$ python -q
>>> import numpy as np
>>> np.set_printoptions(precision=1, suppress=True, linewidth=200, floatmode="fixed")
>>> tidy = lambda a: np.round(a, 1) + 0
>>> feats = np.load("dump.npy")
>>> print(feats)
[[ 3  0  0  0  0  0  0  0  0  0]
 [ 1  1  0  0  0  0  0  0  0  0]
 [-1 -1 -1  0  0  0  0  0  0  0]
 [-2 -2 -3  0  0  0  0  0  0  0]
 [-3 -1  3 -3 -1  0  0  0  0  0]
 [ 2  2  2 -2  0  1  0  0  0  0]
 [ 0  2  0  1  3 -2 -3  0  0  0]
 [-3 -1  1 -2 -2  0 -2 -1  0  0]
 [ 2 -1  2  1  3 -3 -1  2  1  0]
 [ 2  1  1 -3 -1  3 -2 -3 -3  3]]
>>> rng = np.random.default_rng(7548)
>>> labels = rng.permutation(10)
>>> print(labels)
[6 5 9 0 7 1 2 8 3 4]
>>> B = feats[labels][:, labels]
>>> print(np.diag(B))
[-3  1  3  3 -1  1 -1  1  0 -1]
>>> print(tidy(np.linalg.det(B)), tidy(np.linalg.det(feats[labels])))
0.0 0.0
>>> t3 = np.stack([feats, -2 * feats, feats[::-1]])
>>> print((t3 @ feats.T).shape)
(3, 10, 10)
>>> print(t3.shape)
(3, 10, 10)
>>> print(np.linalg.matrix_rank(t3))
[9 9 9]
>>> print(np.linalg.matrix_rank(t3.reshape(3, -1)))
2
>>> r = np.linalg.matrix_rank(feats)
>>> print(r)
9
>>> ns = np.linalg.svd(feats)[2][r:].T
>>> print([int(np.linalg.matrix_rank(np.delete(feats, i, axis=0))) for i in range(10)])
[8, 9, 9, 9, 8, 8, 8, 8, 8, 8]
>>> print(np.linalg.matrix_rank(feats.T @ feats), np.linalg.matrix_rank(feats @ feats.T))
9 9
>>> print(ns.shape)
(10, 1)
>>> print(np.allclose(feats @ ns, 0))
True
>>> W0 = np.loadtxt("test3.csv", delimiter=",")
>>> print(tidy(W0))
[[-1.4  0.4 -3.1 -0.8 -0.2 -0.6 -0.1  1.7 -0.4 -0.5]
 [-0.7 -0.3  1.0  1.3 -2.0 -0.5  0.6  2.3  1.4  0.8]
 [ 1.4 -2.1 -0.2  0.3  2.1  1.1  0.1  2.0  0.1 -0.2]
 [-0.6  0.4  0.6 -1.8 -0.9  2.7 -0.6  0.3  1.2 -1.5]
 [ 2.3  2.3 -1.0  0.9 -0.6  1.4  0.6  0.5 -0.1  0.7]
 [ 0.7 -1.0 -1.0  1.6 -1.2  0.0 -2.8 -0.6  0.5 -0.8]
 [-0.4  1.3  1.6  0.3  0.3 -0.1 -1.7  1.5 -2.4 -0.7]
 [ 1.0 -1.6 -0.1 -0.5 -2.2  0.1  1.4 -0.1 -2.1 -1.1]
 [ 1.7 -0.1  0.3 -2.6 -0.6 -1.4 -1.2  0.7  0.5  1.3]
 [-1.1 -0.9 -0.4 -0.1 -0.4  1.8 -0.7 -0.3 -1.2  2.9]]
>>> labels = rng.permutation(10)
>>> print(labels)
[5 0 8 7 6 4 1 3 2 9]
>>> B = W0[labels][:, labels]
>>> print(np.allclose(B, W0))
False
>>> print(tidy(np.diag(B)))
[ 0.0 -1.4  0.5 -0.1 -1.7 -0.6 -0.3 -1.8 -0.2  2.9]
>>> print(tidy(np.sort(np.abs(np.linalg.eigvals(B)))))
[4.0 4.0 4.0 4.0 4.0 4.0 4.0 4.0 4.0 4.0]
